% ipython --no-banner

In [1]: import numpy as np

In [2]: import numpy.linalg as la

In [3]: np.set_printoptions(precision=3, suppress=True, linewidth=100)

In [4]: E = np.loadtxt("dump.csv", delimiter=",")

In [5]: print(E)
[[-20.993  -0.024 -11.999 -18.081   9.069 -21.012  -6.035 -11.999   5.966   6.043  -6.04  -17.919
  -17.987   6.041  -9.075]
 [ 26.122   7.952  16.016  12.053  14.049  17.996  16.006  12.078  16.025  12.024  19.938  24.006
   19.982  11.93    6.019]
 [-10.973  -5.042  -4.934  -3.077 -10.996  -5.017  -6.047  -3.944 -12.927  -9.007 -13.123 -10.989
   -9.06   -8.99   -3.021]
 [-12.972  -3.99   -0.057  -5.977  -7.057  -4.962   2.041  -4.134 -14.076  -6.001 -18.041 -14.001
  -13.988  -5.909  -9.036]
 [ -6.048  -3.989   3.995  -0.06  -10.019   2.054   4.003  -0.012 -16.021  -7.975 -16.098  -7.961
   -7.912  -8.037  -5.936]
 [  0.05   -0.032 -12.063  -0.01    0.049  -6.05  -15.008  -2.968   9.057   0.006  11.922   3.043
    5.979   0.071   9.011]
 [-17.96   -5.021  -8.944  -9.024  -8.047 -12.006  -8.061  -7.917 -11.007  -7.023 -15.031 -16.968
  -15.007  -7.033  -6.045]
 [  0.066   0.023  11.978   0.123   0.044   5.985  14.989   3.025  -9.029   0.001 -11.921  -3.069
   -6.065  -0.014  -9.182]
 [  6.974  -0.026   4.037   6.052  -2.985   7.076   1.971   4.022  -1.969  -1.989   2.004   6.036
    5.891  -1.972   3.054]
 [  1.976  -1.041  -5.009   3.058  -4.063  -0.051  -7.987  -0.019   1.025  -3.104   4.908   2.963
    4.937  -2.978   5.993]
 [ -7.028  -0.009  -0.03   -5.937   3.016  -4.993   3.016  -3.005  -0.923   2.033  -6.044  -6.976
   -8.043   2.119  -6.011]
 [-15.033  -2.997  -3.088  -8.973  -3.026  -9.045  -0.066  -6.032  -8.992  -2.905 -14.995 -14.95
  -14.984  -2.961  -8.899]
 [ 15.987  -1.047  11.017  15.011  -9.933  18.027   5.955  10.003  -9.027  -7.021   1.035  12.972
   12.977  -7.051   6.012]
 [ 19.01    8.068  15.995   5.949  16.968  13.029  19.097   8.973  15.032  14.023  14.018  17.109
   11.962  13.988   0.006]
 [  4.058   5.025  -2.921  -3.003  13.88   -4.021  -0.981  -0.963  18.02   10.941  14.99    6.029
    4.94   10.984   2.997]]

In [6]: A2 = np.array([[-2, 3, -2],
   ...:     [1, -3, 1],
   ...:     [3, -1, -3],
   ...:     [-1, -2, 3],
   ...:     [-3, 0, -1],
   ...:     [-2, 0, 0],
   ...:     [-2, 2, -2],
   ...:     [-1, -1, -1],
   ...:     [0, -2, 3],
   ...:     [-1, -1, -3],
   ...:     [2, 0, -3],
   ...:     [3, 0, 2],
   ...:     [-2, -1, 2],
   ...:     [0, -3, 3],
   ...:     [-2, 3, -3]])

In [7]: print(la.matrix_rank(E @ A2))
3

In [8]: print(np.sort(np.abs(la.eigvals(E))))
[ 0.017  0.034  0.054  0.099  0.099  0.11   0.192  0.192  0.211  0.211  0.232  0.292 20.563 20.563
 27.934]

In [9]: print(round(la.det(E), 3))
-0.0

In [10]: print(round(float(np.trace(E)), 3))
-41.162

In [11]: rng = np.random.default_rng(10234)

In [12]: lab = rng.permutation(15)

In [13]: print(lab)
[ 3 14  5  4 12 10  9  8 11  1  6  0  2  7 13]

In [14]: A2 = E[lab][:, lab]

In [15]: print(np.allclose(A2, E))
False

In [16]: print(np.trace(A2))
-41.162

In [17]: print(np.diag(A2))
[ -5.977   2.997  -6.05  -10.019  12.977  -6.044  -3.104  -1.969 -14.95    7.952  -8.061 -20.993
  -4.934   3.025  13.988]

In [18]: print(np.sort(np.abs(la.eigvals(A2))))
[ 0.017  0.034  0.054  0.099  0.099  0.11   0.192  0.192  0.211  0.211  0.232  0.292 20.563 20.563
 27.934]

In [19]: print(round(la.det(A2), 3), round(la.det(E[lab]), 3))
-0.0 -0.0

In [20]: Uu, sigma, Vh = la.svd(E)

In [21]: print(np.argmax(sigma[:-1] / (sigma[1:] + 1e-6)) + 1)
3

In [22]: A2 = Uu[:, :3] @ np.diag(sigma[:3]) @ Vh[:3]

In [23]: print(la.matrix_rank(A2))
3

In [24]: print(round(la.norm(E - A2) / la.norm(E), 3))
0.004

In [25]: A = np.loadtxt("x.csv", delimiter=",")

In [26]: print(A)
[[-1.  0.  1.  2.  3.  4.  5.  6.  7.]
 [ 8.  9. 10. 11. 12. 13. 14. 15. 16.]
 [17. 18. 19. 20. 21. 22. 23. 24. 25.]
 [26. 27. 28. 29. 30. 31. 32. 33. 34.]
 [35. 36. 37. 38. 39. 40. 41. 42. 43.]
 [44. 45. 46. 47. 48. 49. 50. 51. 52.]
 [53. 54. 55. 56. 57. 58. 59. 60. 61.]
 [62. 63. 64. 65. 66. 67. 68. 69. 70.]
 [71. 72. 73. 74. 75. 76. 77. 78. 79.]
 [80. 81. 82. 83. 84. 85. 86. 87. 88.]]

In [27]: print(la.lstsq(A[:-1].T, A[-1])[2])
2

In [28]: K = np.maximum(np.array([[5, 5],
    ...:     [0, 5],
    ...:     [5, 1],
    ...:     [1, 1],
    ...:     [0, 2],
    ...:     [0, 5],
    ...:     [0, 2],
    ...:     [2, 5],
    ...:     [3, 3],
    ...:     [0, 4],
    ...:     [1, 1],
    ...:     [5, 0],
    ...:     [1, 2],
    ...:     [1, 1],
    ...:     [1, 5],
    ...:     [0, 1],
    ...:     [0, 0],
    ...:     [5, 1],
    ...:     [0, 3],
    ...:     [3, 3],
    ...:     [4, 0],
    ...:     [4, 0]]) @ np.array([[0, 4, 0, 5, -5], [5, 1, -1, -1, 0]]) + np.array([2, 0, 4, 6, 5]), 0)

In [29]: print(K)
[[27 25  0 26  0]
 [27  5  0  1  5]
 [ 7 21  3 30  0]
 [ 7  5  3 10  0]
 [12  2  2  4  5]
 [27  5  0  1  5]
 [12  2  2  4  5]
 [27 13  0 11  0]
 [17 15  1 18  0]
 [22  4  0  2  5]
 [ 7  5  3 10  0]
 [ 2 20  4 31  0]
 [12  6  2  9  0]
 [ 7  5  3 10  0]
 [27  9  0  6  0]
 [ 7  1  3  5  5]
 [ 2  0  4  6  5]
 [ 7 21  3 30  0]
 [17  3  1  3  5]
 [17 15  1 18  0]
 [ 2 16  4 26  0]
 [ 2 16  4 26  0]]

In [30]: vec = np.array([0, 3, -2, -2, -3, -1, 2, 1, -2, -3, -1, 2, -1, 3, 1])

In [31]: print(np.sign((E @ vec).round(6)))
[-1. -1.  1.  1.  1. -1.  1.  1.  1. -1.  1.  1.  1. -1. -1.]

In [32]: print(la.norm(E @ vec) <= la.norm(E, 2) * la.norm(vec) + 1e-9)
True

In [33]: Xs = K - K.mean(axis=0)

In [34]: Uu, sigma, Vh = la.svd(Xs, full_matrices=False)

In [35]: print(round((sigma ** 2).sum() ** 2 / (sigma ** 4).sum(), 3))
1.78

In [36]: print((np.sign(Uu[:, 0]) == np.sign(Uu[0, 0])).astype(int))
[1 0 1 0 0 0 0 0 1 0 0 1 0 0 0 0 0 1 0 1 1 1]

In [37]: print(np.round(sigma ** 2 / (sigma ** 2).sum(), 3) + 0)
[0.685 0.304 0.011 0.    0.   ]

In [38]: print(sigma.round(3) + 0)
[61.697 41.111  7.668  1.087  0.   ]

In [39]: print(np.abs(Vh[0]).argmax())
3

In [40]: print(Vh[0] * np.sign(Vh[0, np.abs(Vh[0]).argmax()]))
[-0.363  0.492  0.063  0.778 -0.13 ]

In [41]: print(np.round(np.abs(Vh[-1]), 3) + 0)
[0.271 0.752 0.    0.601 0.   ]

In [42]: print(np.abs(Uu[:, 0]).argmax())
11

In [43]: J = np.diag(np.array([1, 1, -2, 1, -1, 1, -1, -3])) + 2 * np.eye(8, k=1) + 2 * np.eye(8, k=-1)

In [44]: print(J)
[[ 1.  2.  0.  0.  0.  0.  0.  0.]
 [ 2.  1.  2.  0.  0.  0.  0.  0.]
 [ 0.  2. -2.  2.  0.  0.  0.  0.]
 [ 0.  0.  2.  1.  2.  0.  0.  0.]
 [ 0.  0.  0.  2. -1.  2.  0.  0.]
 [ 0.  0.  0.  0.  2.  1.  2.  0.]
 [ 0.  0.  0.  0.  0.  2. -1.  2.]
 [ 0.  0.  0.  0.  0.  0.  2. -3.]]

In [45]: vals, vecs = la.eigvalsh(J)
ValueError: too many values to unpack (expected 2)


In [46]: vals, vecs = la.eigh(J)

In [47]: print(np.round(vecs.T @ vecs, 3) + 0)
[[1. 0. 0. 0. 0. 0. 0. 0.]
 [0. 1. 0. 0. 0. 0. 0. 0.]
 [0. 0. 1. 0. 0. 0. 0. 0.]
 [0. 0. 0. 1. 0. 0. 0. 0.]
 [0. 0. 0. 0. 1. 0. 0. 0.]
 [0. 0. 0. 0. 0. 1. 0. 0.]
 [0. 0. 0. 0. 0. 0. 1. 0.]
 [0. 0. 0. 0. 0. 0. 0. 1.]]

In [48]: print(la.svd(J, compute_uv=False))
[4.574 4.059 3.824 3.29  2.67  2.111 0.73  0.193]

In [49]: print(vals.sum(), np.trace(J))
-3.0 -3.0

In [50]: print(np.round(vecs.T @ J @ vecs, 3) + 0)
[[-4.574  0.     0.     0.     0.     0.     0.     0.   ]
 [ 0.    -4.059  0.     0.     0.     0.     0.     0.   ]
 [ 0.     0.    -2.67   0.     0.     0.     0.     0.   ]
 [ 0.     0.     0.    -0.73   0.     0.     0.     0.   ]
 [ 0.     0.     0.     0.    -0.193  0.     0.     0.   ]
 [ 0.     0.     0.     0.     0.     2.111  0.     0.   ]
 [ 0.     0.     0.     0.     0.     0.     3.29   0.   ]
 [ 0.     0.     0.     0.     0.     0.     0.     3.824]]

In [51]: print(np.abs(vecs[:, -1]))
[0.332 0.468 0.33  0.492 0.365 0.388 0.183 0.054]

In [52]: vals, vecs = la.eigh(J)

In [53]: vec = np.array([2, -5, -2, 3, 1, 1, -2, 4])

In [54]: print(np.abs(J).sum(axis=1).max(), np.round(np.abs(vals).max(), 3))
6.0 4.574

In [55]: print((np.sign(vecs[:, -1].round(6)) == np.sign(vecs[0, -1].round(6))).astype(int))
[1 1 1 1 1 1 1 1]

In [56]: print(np.round(vec @ J @ vec / (vec @ vec), 3), round(float(vals[0]), 3), round(float(vals[-1]), 3))
-1.094 -4.574 3.824

In [57]: W0 = np.loadtxt("m.csv", delimiter=",")

In [58]: print(W0)
[[-1.  1.  1.  1.  1.  1.  1.  1.  1.  1.  1.  1.  1.  1.]
 [ 1. -1.  1.  1.  1.  1.  1.  1.  1.  1.  1.  1.  1.  1.]
 [ 1.  1. -1.  1.  1.  1.  1.  1.  1.  1.  1.  1.  1.  1.]
 [ 1.  1.  1. -1.  1.  1.  1.  1.  1.  1.  1.  1.  1.  1.]
 [ 1.  1.  1.  1. -1.  1.  1.  1.  1.  1.  1.  1.  1.  1.]
 [ 1.  1.  1.  1.  1. -1.  1.  1.  1.  1.  1.  1.  1.  1.]
 [ 1.  1.  1.  1.  1.  1. -1.  1.  1.  1.  1.  1.  1.  1.]
 [ 1.  1.  1.  1.  1.  1.  1. -1.  1.  1.  1.  1.  1.  1.]
 [ 1.  1.  1.  1.  1.  1.  1.  1. -1.  1.  1.  1.  1.  1.]
 [ 1.  1.  1.  1.  1.  1.  1.  1.  1. -1.  1.  1.  1.  1.]
 [ 1.  1.  1.  1.  1.  1.  1.  1.  1.  1. -1.  1.  1.  1.]
 [ 1.  1.  1.  1.  1.  1.  1.  1.  1.  1.  1. -1.  1.  1.]
 [ 1.  1.  1.  1.  1.  1.  1.  1.  1.  1.  1.  1. -1.  1.]
 [ 1.  1.  1.  1.  1.  1.  1.  1.  1.  1.  1.  1.  1. -1.]]

In [59]: vec = np.array([-2, -2, -2, 2, 3, 0, 2, -3, 3, -3, 0, -1, 3, 0])

In [60]: a = np.maximum(W0 @ vec, 0)

In [61]: print(np.maximum(W0 @ vec, 0) - np.maximum(-W0 @ vec, 0))
[ 4.  4.  4. -4. -6.  0. -4.  6. -6.  6.  0.  2. -6.  0.]

In [62]: print(a)
[4. 4. 4. 0. 0. 0. 0. 6. 0. 6. 0. 2. 0. 0.]

In [63]: print(np.tanh(W0 @ vec))
[ 0.999  0.999  0.999 -0.999 -1.     0.    -0.999  1.    -1.     1.     0.     0.964 -1.     0.   ]

In [64]: vec = np.array([5, 9, 3, 5, 5, 3, -8, 3, 7, -7, 7, 5, -2, 3])

In [65]: target = W0 @ vec

In [66]: b, lr = np.zeros(14), 1 / la.norm(W0, 2) ** 2

In [67]: for i in range(40):
    ...:     b -= lr * W0.T @ (W0 @ b - target)
    ...:     if i % 10 == 0: print(i, round(la.norm(W0 @ b - target), 3))
    ...: 
0 35.261
10 26.604
20 20.073
30 15.145

In [68]: print(np.round(la.cond(W0), 3))
6.0

In [69]: A2 = J / np.sqrt((J ** 2).mean(axis=1, keepdims=True))

In [70]: print(la.matrix_rank(A2) == la.matrix_rank(J))
True

In [71]: print(A2[6])
[ 0.     0.     0.     0.     0.     1.886 -0.943  1.886]

In [72]: arr = np.load("run7.npy")

In [73]: print(arr)
[[ 21.29    4.68   18.549   6.192  18.014  12.601  14.404  18.11   14.163  15.278  14.905  17.681
   21.399  15.837]
 [  4.138  -5.065   1.292   5.534  -0.581  -0.013   1.29    2.006  -5.827   6.265   1.959  -2.519
   -1.402   2.339]
 [  3.014  -5.368  -0.265   3.571   1.004  -8.396  -8.406  -2.706  -7.746   1.073   5.773  -5.305
   -4.754   4.623]
 [ 10.666   2.891   4.562   2.526   8.311   5.941   9.124  11.309  11.966   7.22    4.867   8.756
   11.111   5.498]
 [  5.889  -5.296   4.179   8.273  -1.977   8.908  11.245   6.803  -5.254  12.488  -1.159   0.326
    2.07    0.824]
 [ -1.156  -3.052  -8.091  -0.092  -1.66   -9.772  -7.962  -2.906  -1.294  -3.607   0.134  -6.164
   -5.95   -1.023]
 [ 21.896   4.939  19.346   7.482  16.712  18.549  21.357  21.438  15.685  18.829  11.919  19.584
   23.689  13.952]
 [  8.887  -2.191   5.894   5.184   5.278   1.699   2.872   5.662  -0.21    7.605   6.612   2.805
    4.553   6.789]
 [ -0.079  -5.526  -4.449   3.939  -4.408  -2.353  -0.36   -0.388  -6.059   3.057  -2.292  -5.798
   -5.195  -1.984]
 [ -5.857  -3.776 -14.279  -1.233  -6.776 -10.252  -7.351  -4.613  -1.651  -5.801  -5.884  -9.497
   -9.749  -6.694]
 [  4.938   3.074  -4.014  -1.755   5.85   -3.895  -0.722   5.15   12.321  -1.57    3.042   3.416
    4.746   2.239]
 [  3.858  -3.704  -0.23    3.767   0.709  -2.521  -1.123   1.492  -3.011   3.668   2.736  -2.185
   -1.17    2.59 ]
 [  9.845  -1.551   6.672   4.029   8.146  -2.711  -2.422   4.007   0.187   5.091  10.531   2.841
    4.46    9.734]
 [  0.161  -5.044  -4.526   3.176  -3.188  -4.416  -2.709  -1.095  -5.381   1.638  -0.804  -5.755
   -5.222  -0.941]
 [ 21.612   7.012  17.245   4.975  18.608  15.356  18.381  21.007  20.05   15.308  12.906  20.317
   24.314  14.248]
 [-20.989 -12.255 -29.822  -4.165 -19.513 -31.748 -31.163 -24.046 -20.925 -19.812 -10.805 -29.592
  -32.697 -14.136]
 [  8.897  -0.144   4.382   4.253   5.146   5.179   7.704   8.688   5.237   8.102   3.809   5.207
    7.234   4.577]
 [  8.139  -4.556   6.661   6.764   3.445   1.179   1.662   3.795  -5.629   8.663   6.62    0.413
    1.965   6.862]
 [-10.735  -9.526 -16.781   1.797 -14.831 -10.354  -7.988  -9.226 -13.685  -4.156 -10.857 -16.777
  -17.709 -11.013]
 [  1.005  -5.55   -2.814   4.934  -4.246   0.398   2.561   1.239  -5.938   5.226  -2.511  -4.576
   -3.73   -1.757]
 [  4.114  -0.516  -2.38    0.983   3.023  -3.622  -1.397   2.926   4.194   0.811   2.817   0.204
    1.321   2.295]
 [ 16.563   3.269  12.753   4.528  14.241   7.149   8.893  13.438  11.281  10.714  12.194  12.66
   15.61   12.532]
 [ -7.487  -5.035 -15.808  -2.499  -6.353 -18.25  -16.768  -9.82   -5.588 -10.329  -2.727 -13.229
  -14.113  -4.906]
 [ 10.124  -0.409   6.354   4.939   6.223   5.366   7.46    8.889   4.275   9.046   5.479   5.735
    7.868   6.188]
 [ 10.698   1.275   5.9     4.151   7.056   7.221  10.069  10.986   8.397   9.169   4.596   7.802
   10.158   5.545]
 [ 11.725   2.186   6.52    2.349  10.853   0.752   2.409   8.46    9.029   5.305   9.826   7.618
    9.752   9.38 ]
 [ 11.813  -0.39    8.905   6.946   5.699  11.968  14.774  12.64    5.027  13.715   3.661   8.212
   10.851   5.514]
 [ -9.309 -13.556 -11.619   5.243 -14.837 -12.103 -11.895 -12.262 -23.904  -1.44   -6.543 -19.524
  -20.603  -6.991]
 [  0.632  -4.535  -4.39    1.511  -0.178 -10.894 -10.351  -3.993  -5.527  -2.225   3.78   -6.57
   -6.326   2.312]
 [  9.654  -1.805   6.712   5.326   5.969   2.593   3.832   6.52    0.629   8.234   6.998   3.744
    5.624   7.266]]

In [74]: print(np.sort(np.abs(la.eigvals(W0))))
[ 2.  2.  2.  2.  2.  2.  2.  2.  2.  2.  2.  2.  2. 12.]

In [75]: print(np.round(la.det(W0), 3))
-98304.0

In [76]: la.determinant(W0)
AttributeError: module 'numpy.linalg' has no attribute 'determinant'


In [77]: W0.inv()
AttributeError: 'numpy.ndarray' object has no attribute 'inv'


In [78]: print(np.allclose(W0 @ W0.T, W0.T @ W0))
True
